% ipython --no-banner

In [1]: import numpy as np

In [2]: import numpy.linalg as la

In [3]: np.set_printoptions(precision=2, suppress=True, linewidth=100, legacy="1.25")

In [4]: K = np.load("w.npy")

In [5]: print(K)
[[ 0  0  2  1]
 [ 0  0 -2  1]
 [-2  2  0 -1]
 [-1 -1  1  0]]

In [6]: W1 = np.array([[-2, -1, -3, -2], [1, -2, 1, 1], [-1, 3, 1, 1], [1, 1, -1, -3]])

In [7]: c = np.array([0, 1, 0, 0])

In [8]: act = np.maximum(K @ W1 + c, 0)

In [9]: print((act > 0).mean(axis=0))
[0.5  0.5  0.75 0.5 ]

In [10]: W2 = np.array([[-2, -2], [4, 4], [3, -9], [-1, 1]])

In [11]: print(act @ W2)
[[ 35  23]
 [ -6  -6]
 [  8 -82]
 [ 35   3]]

In [12]: print((act @ W2).round(6).argmax(axis=1))
[0 0 0 0]

In [13]: B = np.array([[-2, 5], [4, 1]])

In [14]: W2 = np.kron(B, K)

In [15]: print(W2)
[[  0   0  -4  -2   0   0  10   5]
 [  0   0   4  -2   0   0 -10   5]
 [  4  -4   0   2 -10  10   0  -5]
 [  2   2  -2   0  -5  -5   5   0]
 [  0   0   8   4   0   0   2   1]
 [  0   0  -8   4   0   0  -2   1]
 [ -8   8   0  -4  -2   2   0  -1]
 [ -4  -4   4   0  -1  -1   1   0]]

In [16]: print(W2.shape)
(8, 8)

In [17]: q = K.astype(float).copy()

In [18]: for j in range(4):
    ...:     q[:, j] -= q[:, :j] @ (q[:, :j].T @ q[:, j])
    ...:     q[:, j] /= la.norm(q[:, j])
    ...: 

In [19]: print(np.round(q.T @ q, 2) + 0)
[[1. 0. 0. 0.]
 [0. 1. 0. 0.]
 [0. 0. 1. 0.]
 [0. 0. 0. 1.]]

In [20]: print(np.round(q.T @ K, 2) + 0)
[[ 2.24 -1.34 -0.45  0.89]
 [ 0.    1.79 -0.89 -0.45]
 [ 0.    0.    2.83  0.  ]
 [ 0.    0.    0.    1.41]]

In [21]: J = np.load("a.npy")

In [22]: print(J)
[[ 3.93 12.99 10.13  3.97 12.83  8.08 13.02 12.11]
 [15.96 24.96 14.16  9.98 15.17 26.05  9.06 13.98]
 [ 3.92 10.02  8.07  6.05 -0.09  9.98  2.11 10.11]
 [23.95 47.98 31.94 20.17 28.04 44.12 23.88 36.03]
 [16.08 33.92 24.1  15.96 14.2  31.96 13.99 28.08]
 [ 5.94 18.07 13.94  6.99 12.99 12.92 14.17 17.07]
 [16.05 40.06 30.21 18.15 20.08 34.02 22.02 35.93]
 [28.11 51.86 33.07 21.07 32.04 48.96 25.1  35.98]
 [16.18 34.05 24.01 16.06 14.03 32.11 13.99 27.88]
 [ 6.14 30.05 26.94 14.07 15.03 19.94 23.02 34.92]
 [ 3.97 10.2   7.16  3.13  9.92  7.04  8.86  8.17]
 [ 4.16 16.03 12.99  5.03 16.04  9.19 17.07 16.14]]

In [23]: U, sv, Vt = la.svd(J, full_matrices=False)

In [24]: print(sv)
[211.52  26.49  17.82   0.3    0.27   0.24   0.19   0.13]

In [25]: print((sv > 1e-8).sum())
8
